>>> import numpy as np
>>> np.set_printoptions(precision=2, suppress=True, linewidth=120)
>>> W0 = np.load("dump.npy")
>>> W0.round(2) + 0
array([[-78.03, -37.22, -80.01,  25.56, -32.89, -52.58, -31.24, -25.22, -42.64],
       [-72.98, -35.22, -74.91,  24.41, -30.05, -48.95, -29.31, -23.25, -39.18],
       [-70.79, -34.35, -72.7 ,  23.9 , -28.84, -47.39, -28.47, -22.39, -37.69],
       [-55.1 , -28.04, -56.82,  19.98, -20.4 , -36.27, -22.52, -16.39, -27.28],
       [-36.7 , -20.4 , -38.16,  14.65, -11.3 , -23.56, -15.65,  -9.69, -15.89],
       [-30.03, -17.51, -31.37,  12.44,  -8.32, -19.08, -13.18,  -7.39, -12.07],
       [-25.25, -15.38, -26.49,  10.72,  -6.33, -15.93, -11.42,  -5.82,  -9.49],
       [-25.22, -15.36, -26.46,  10.71,  -6.32, -15.9 , -11.41,  -5.81,  -9.47],
       [-23.06, -14.38, -24.25,   9.89,  -5.47, -14.5 , -10.62,  -5.12,  -8.36],
       [-19.62, -12.76, -20.72,   8.53,  -4.21, -12.29,  -9.35,  -4.06,  -6.66],
       [-18.24, -12.1 , -19.3 ,   7.96,  -3.73, -11.41,  -8.83,  -3.64,  -6.01],
       [-17.09, -11.54, -18.12,   7.47,  -3.35, -10.68,  -8.41,  -3.31,  -5.48],
       [-13.76,  -9.86, -14.69,   6.  ,  -2.33,  -8.61,  -7.16,  -2.39,  -4.06],
       [ -7.35,  -6.22,  -8.  ,   2.85,  -0.91,  -4.76,  -4.59,  -0.9 ,  -1.83],
       [ -6.33,  -5.55,  -6.92,   2.32,  -0.77,  -4.15,  -4.13,  -0.71,  -1.56],
       [ -5.08,  -4.68,  -5.58,   1.67,  -0.63,  -3.42,  -3.54,  -0.51,  -1.27],
       [ -4.25,  -4.06,  -4.69,   1.24,  -0.56,  -2.93,  -3.11,  -0.4 ,  -1.1 ],
       [ -3.73,  -3.65,  -4.13,   0.98,  -0.53,  -2.62,  -2.83,  -0.34,  -1.  ],
       [ -0.88,  -0.97,  -0.99,   0.  ,  -0.25,  -0.72,  -0.83,  -0.09,  -0.36],
       [ -0.19,  -0.21,  -0.21,  -0.02,  -0.07,  -0.16,  -0.18,  -0.02,  -0.09],
       [ -0.14,  -0.16,  -0.16,  -0.02,  -0.05,  -0.12,  -0.14,  -0.02,  -0.07],
       [ -0.1 ,  -0.11,  -0.11,  -0.01,  -0.04,  -0.09,  -0.1 ,  -0.01,  -0.05],
       [ -0.07,  -0.08,  -0.08,  -0.01,  -0.03,  -0.06,  -0.07,  -0.01,  -0.04],
       [  1.25,   1.41,   1.4 ,   0.37,   0.65,   1.19,   1.33,   0.21,   0.8 ],
       [  1.5 ,   1.69,   1.68,   0.49,   0.82,   1.45,   1.61,   0.27,   1.01],
       [  1.93,   2.16,   2.16,   0.72,   1.14,   1.9 ,   2.1 ,   0.38,   1.38],
       [  4.72,   4.88,   5.2 ,   2.66,   3.82,   5.05,   5.2 ,   1.38,   4.41],
       [  8.14,   7.67,   8.83,   5.3 ,   7.69,   9.02,   8.73,   2.95,   8.71],
       [  8.61,   8.01,   9.32,   5.65,   8.24,   9.56,   9.19,   3.18,   9.31],
       [  9.15,   8.41,   9.89,   6.07,   8.88,  10.19,   9.72,   3.45,  10.02],
       [ 13.38,  11.32,  14.29,   9.16,  13.88,  15.03,  13.67,   5.62,  15.55],
       [ 16.17,  13.11,  17.18,  11.12,  17.2 ,  18.19,  16.15,   7.09,  19.23],
       [ 17.21,  13.75,  18.25,  11.83,  18.44,  19.36,  17.05,   7.65,  20.59],
       [ 17.83,  14.13,  18.88,  12.24,  19.17,  20.05,  17.58,   7.98,  21.4 ],
       [ 19.55,  15.16,  20.65,  13.39,  21.21,  21.97,  19.05,   8.9 ,  23.65],
       [ 20.15,  15.52,  21.27,  13.78,  21.91,  22.63,  19.55,   9.22,  24.43],
       [ 21.68,  16.42,  22.84,  14.78,  23.72,  24.33,  20.83,  10.05,  26.43],
       [ 27.99,  19.99,  29.29,  18.72,  31.13,  31.26,  25.96,  13.48,  34.63],
       [ 28.57,  20.31,  29.88,  19.06,  31.8 ,  31.88,  26.42,  13.79,  35.37],
       [ 32.31,  22.34,  33.69,  21.29,  36.15,  35.94,  29.36,  15.84,  40.19],
       [ 35.17,  23.87,  36.61,  22.95,  39.46,  39.02,  31.57,  17.4 ,  43.86],
       [ 35.57,  24.08,  37.02,  23.18,  39.93,  39.46,  31.89,  17.62,  44.38],
       [ 44.64,  28.78,  46.23,  28.24,  50.34,  49.13,  38.74,  22.6 ,  55.92],
       [ 56.25,  34.58,  57.99,  34.35,  63.5 ,  61.36,  47.24,  28.97,  70.53],
       [ 64.94,  38.82,  66.78,  38.73,  73.25,  70.43,  53.45,  33.74,  81.37],
       [ 75.56,  43.9 ,  77.51,  43.89,  85.08,  81.42,  60.91,  39.56,  94.52]])
>>> # rank 3
>>> np.abs(np.diag(np.linalg.qr(W0)[1])) > 1e-9
array([ True,  True,  True, False, False, False, False, False, False])
>>> np.unique(W0.round(6), axis=0).shape
(46, 9)
>>> print(np.allclose(W0[:-1].T @ np.linalg.lstsq(W0[:-1].T, W0[-1])[0], W0[-1]))
True
>>> gram = np.cov(W0, rowvar=False)
>>> np.round(np.linalg.eigvalsh(gram)[::-1], 2) + 0
array([5324.11,  186.54,   11.08,    0.  ,    0.  ,    0.  ,    0.  ,    0.  ,    0.  ])
>>> print(W0.std(axis=0))
[32.17 18.66 33.26 10.87 24.54 28.17 20.67 12.89 28.37]
>>> np.argwhere(np.triu(np.abs(np.corrcoef(W0.T)) > 0.8, 1))
array([[0, 1],
       [0, 2],
       [0, 4],
       [0, 5],
       [0, 6],
       [0, 7],
       [0, 8],
       [1, 2],
       [1, 4],
       [1, 5],
       [1, 6],
       [1, 7],
       [1, 8],
       [2, 4],
       [2, 5],
       [2, 6],
       [2, 7],
       [2, 8],
       [4, 5],
       [4, 6],
       [4, 7],
       [4, 8],
       [5, 6],
       [5, 7],
       [5, 8],
       [6, 7],
       [6, 8],
       [7, 8]])
>>> print(np.median(W0, axis=0))
[ 0.59  0.66  0.66 10.3   0.31  0.56  0.63  0.1   0.38]
>>> np.polyfit(W0[:, 6], W0[:, 4], 1)
array([1.17, 2.64])
>>> round(float(np.corrcoef(W0[:, 6], W0[:, 4])[0, 1]), 2)
0.99
>>> np.corrcoef(W0.T)
array([[1.  , 0.99, 1.  , 0.3 , 0.94, 0.99, 0.97, 0.98, 0.96],
       [0.99, 1.  , 0.99, 0.36, 0.95, 0.99, 0.99, 0.98, 0.96],
       [1.  , 0.99, 1.  , 0.3 , 0.94, 0.99, 0.97, 0.98, 0.96],
       [0.3 , 0.36, 0.3 , 1.  , 0.59, 0.45, 0.51, 0.45, 0.55],
       [0.94, 0.95, 0.94, 0.59, 1.  , 0.98, 0.99, 0.99, 1.  ],
       [0.99, 0.99, 0.99, 0.45, 0.98, 1.  , 1.  , 1.  , 0.99],
       [0.97, 0.99, 0.97, 0.51, 0.99, 1.  , 1.  , 0.99, 0.99],
       [0.98, 0.98, 0.98, 0.45, 0.99, 1.  , 0.99, 1.  , 0.99],
       [0.96, 0.96, 0.96, 0.55, 1.  , 0.99, 0.99, 0.99, 1.  ]])
